% python3 -q
>>> import numpy as np
>>> from numpy import linalg as LA
>>> np.set_printoptions(precision=2, suppress=True, linewidth=140)
>>> rd = lambda a: np.round(a, 2) + 0
>>> C = np.sign(np.array([[-1, 5, 4, -5], [-5, -5, 2, -5], [-5, 0, -3, 3], [1, 0, 5, 5]]))
>>> A2 = (np.tril(C, -1) + np.eye(4)) @ (np.triu(C, 1) + np.eye(4))
>>> ev = np.array([0, 3, 2, 5])
>>> M = np.rint(A2 * ev @ LA.inv(A2)) + 0
>>> M
array([[  4.,   3.,   0.,  -1.],
       [  0.,   0.,   0.,   0.],
       [ -8.,  -3.,  -1.,   4.],
       [-10.,   3.,  -6.,   7.]])
>>> # rank 3
>>> [round(float(x), 2) for x in LA.svd(M, compute_uv=False)[:3]]
[16.49, 6.14, 0.59]
>>> LA.cond(M) > 100
np.True_
>>> Uu, s, VT = LA.svd(M)
>>> vecs = VT[:(s > 1e-8).sum()]
>>> rng = np.random.default_rng(548)
>>> vec = M[0] + -3 * M[3] + rng.integers(2) * np.eye(4)[3]
>>> vec
array([ 34.,  -6.,  18., -22.])
>>> rd(LA.norm(vec - vecs.T @ vecs @ vec))
np.float64(0.0)
>>> LA.matrix_rank(np.vstack([M, vec]))
np.int64(3)
>>> mat = np.array([[0, 2, -2, -1, 1, 2, 1],
...     [-1, -1, 0, 0, -2, -1, -2],
...     [-2, -1, -2, -2, -2, -1, 0],
...     [0, 1, -1, 0, 0, -1, 0],
...     [0, 0, 1, 0, -2, 1, -2],
...     [0, 1, -1, -1, 1, 0, 1]])
>>> print(mat)
[[ 0  2 -2 -1  1  2  1]
 [-1 -1  0  0 -2 -1 -2]
 [-2 -1 -2 -2 -2 -1  0]
 [ 0  1 -1  0  0 -1  0]
 [ 0  0  1  0 -2  1 -2]
 [ 0  1 -1 -1  1  0  1]]
>>> f, g = mat[0], mat[5]
>>> f @ f
np.int64(15)
>>> p = (f @ g) / (f @ f) * f
>>> rd((g - p) @ f)
np.float64(0.0)
>>> vec = np.array([-8, -8, -2, -6, 8, -4, 0])
>>> (mat @ vec).argmax()
np.int64(2)
>>> print((mat * vec).sum(axis=1))
[ -6   4  28  -2 -22   8]
>>> np.sign((mat @ vec).round(6))
array([-1,  1,  1, -1, -1,  1])
>>> print(np.einsum("ij,j->i", mat, vec))
[ -6   4  28  -2 -22   8]
>>> mat @ np.eye(7)[2]
array([-2.,  0., -2., -1.,  1., -1.])
